% python3 -q
>>> import numpy as np
>>> np.set_printoptions(precision=1, suppress=True, linewidth=160)
>>> u = np.array([5, -5, 4, -2, -5])
>>> rng = np.random.default_rng(4531)
>>> M = np.outer(rng.normal(size=19), u) + 0.3 * rng.normal(size=(19, 5))
>>> M.round(1) + 0
array([[ -1.4,   2.1,  -2.1,   0.2,   1.9],
       [  5.2,  -5.6,   4.1,  -3.1,  -5.7],
       [  9. ,  -9.1,   7.1,  -3.6,  -8.9],
       [  8.1,  -8.2,   6.2,  -2.7,  -8.4],
       [ -0.4,   0.7,  -0.3,   0.6,   0.6],
       [  1.6,  -2.5,   1.7,  -0.6,  -2.3],
       [  5.7,  -6.2,   4.6,  -2.2,  -5.7],
       [ -3.9,   4.2,  -3.3,   1. ,   3.6],
       [  3.2,  -3.5,   2.8,  -1.1,  -3.3],
       [  3.4,  -3.7,   2.9,  -1. ,  -3.4],
       [ -1.9,   2.4,  -1.5,   0.7,   1.9],
       [ -1. ,   1.3,  -1. ,   0.6,   1.2],
       [  3.6,  -4. ,   3.5,  -1.5,  -4.2],
       [ -6.7,   6.7,  -5.8,   3.1,   7.2],
       [ -6.3,   6.5,  -6.1,   2.7,   6.3],
       [-10.7,  10.6,  -7.8,   4.8,  10.8],
       [ -7.9,   8.2,  -6.1,   3. ,   7.7],
       [  8.8,  -8.7,   7.3,  -4.2,  -9. ],
       [ -0.6,   0. ,  -0.5,   0.2,   0.7]])
>>> def softmax(z):
...     e = np.exp(z - z.max(axis=-1, keepdims=True))
...     return e / e.sum(axis=-1, keepdims=True)
... 
>>> softmax(M).sum(axis=1)
array([1., 1., 1., 1., 1., 1., 1., 1., 1., 1., 1., 1., 1., 1., 1., 1., 1., 1., 1.])
>>> np.round(softmax(M[11] + 2), 1) + 0
array([0. , 0.4, 0. , 0.2, 0.4])
>>> S = M @ M.T / np.sqrt(5)
>>> softmax(S).round(6).argmax(axis=1)
array([15, 17, 17,  2, 15,  2,  2, 15,  2,  2, 15, 15, 17, 15, 15, 15, 15, 17, 15])
>>> softmax(S)[11] @ M
array([-10.7,  10.6,  -7.8,   4.7,  10.8])
>>> arr = np.array([[2, -1, 4, 0, 0, 0],
...     [3, 1, 3, 0, 0, 0],
...     [3, 3, 2, 0, 0, 0],
...     [0, 0, 0, -2, 1, -4],
...     [0, 0, 0, -3, -1, -3],
...     [0, 0, 0, -3, -3, -2]])
>>> arr
array([[ 2, -1,  4,  0,  0,  0],
       [ 3,  1,  3,  0,  0,  0],
       [ 3,  3,  2,  0,  0,  0],
       [ 0,  0,  0, -2,  1, -4],
       [ 0,  0,  0, -3, -1, -3],
       [ 0,  0,  0, -3, -3, -2]])
>>> # splits into 2 blocks
>>> u = np.array([2, -2, 1, 0, 1, 2])
>>> Y = arr + np.outer(u, np.eye(6)[0])
>>> round(np.linalg.det(Y) / np.linalg.det(arr), 1), round(1 + np.linalg.solve(arr, u)[0], 1)
(np.float64(-6.0), np.float64(-6.0))
